% ipython --no-banner

In [1]: import numpy as np

In [2]: np.set_printoptions(precision=2, suppress=True, linewidth=120, floatmode="fixed")

In [3]: K = np.load("mat.npy")

In [4]: print(K)
[[ 9  5  7  2  6  3  1  6]
 [ 6  6  4  9  4  1  8  8]
 [ 1  7  2  5  3  5  4  9]
 [ 0  5  1  2  3  1  3  0]
 [ 6  5  1  1  4  1  9  1]
 [39 35 27 47 26  8 41 46]]

In [5]: left, s, VT = np.linalg.svd(K)

In [6]: print(s.round(2) + 0)
[104.80   8.85   8.64   7.09   3.28   0.00]

In [7]: print(np.argmax(s[:-1] / (s[1:] + 1e-6)) + 1)
5

In [8]: Y = left[:, :5] @ np.diag(s[:5]) @ VT[:5]

In [9]: print(round(np.linalg.norm(K - Y, 2), 2), round(float(s[5]), 2))
0.0 0.0

In [10]: print(np.linalg.matrix_rank(Y))
5

In [11]: print(Y.round(2) + 0)
[[ 9.00  5.00  7.00  2.00  6.00  3.00  1.00  6.00]
 [ 6.00  6.00  4.00  9.00  4.00  1.00  8.00  8.00]
 [ 1.00  7.00  2.00  5.00  3.00  5.00  4.00  9.00]
 [ 0.00  5.00  1.00  2.00  3.00  1.00  3.00  0.00]
 [ 6.00  5.00  1.00  1.00  4.00  1.00  9.00  1.00]
 [39.00 35.00 27.00 47.00 26.00  8.00 41.00 46.00]]

In [12]: print(round(float(np.linalg.norm(K - Y) / np.linalg.norm(K)), 2))
0.0

In [13]: C2 = K.T @ K

In [14]: print(np.linalg.matrix_rank(C2))
5

In [15]: print(np.diag(C2))
[1675 1385  800 2324  762  101 1852 2298]

In [16]: print((K @ K.T).shape)
(6, 6)

In [17]: print(np.round(np.linalg.eigvalsh(C2)[::-1], 2) + 0)
[10983.04    78.26    74.67    50.25    10.78     0.00     0.00     0.00]

In [18]: print(C2)
[[1675 1483 1148 1916 1119  356 1714 1911]
 [1483 1385 1028 1759 1020  346 1576 1756]
 [1148 1028  800 1332  773  253 1166 1335]
 [1916 1759 1332 2324 1295  419 2036 2292]
 [1119 1020  773 1295  762  252 1161 1295]
 [ 356  346  253  419  252  101  371  440]
 [1714 1576 1166 2036 1161  371 1852 2001]
 [1911 1756 1335 2292 1295  440 2001 2298]]

In [19]: print(np.round(np.linalg.svd(K, compute_uv=False) ** 2, 2) + 0)
[10983.04    78.26    74.67    50.25    10.78     0.00]

In [20]: print(np.trace(C2), (K ** 2).sum())
11197 11197
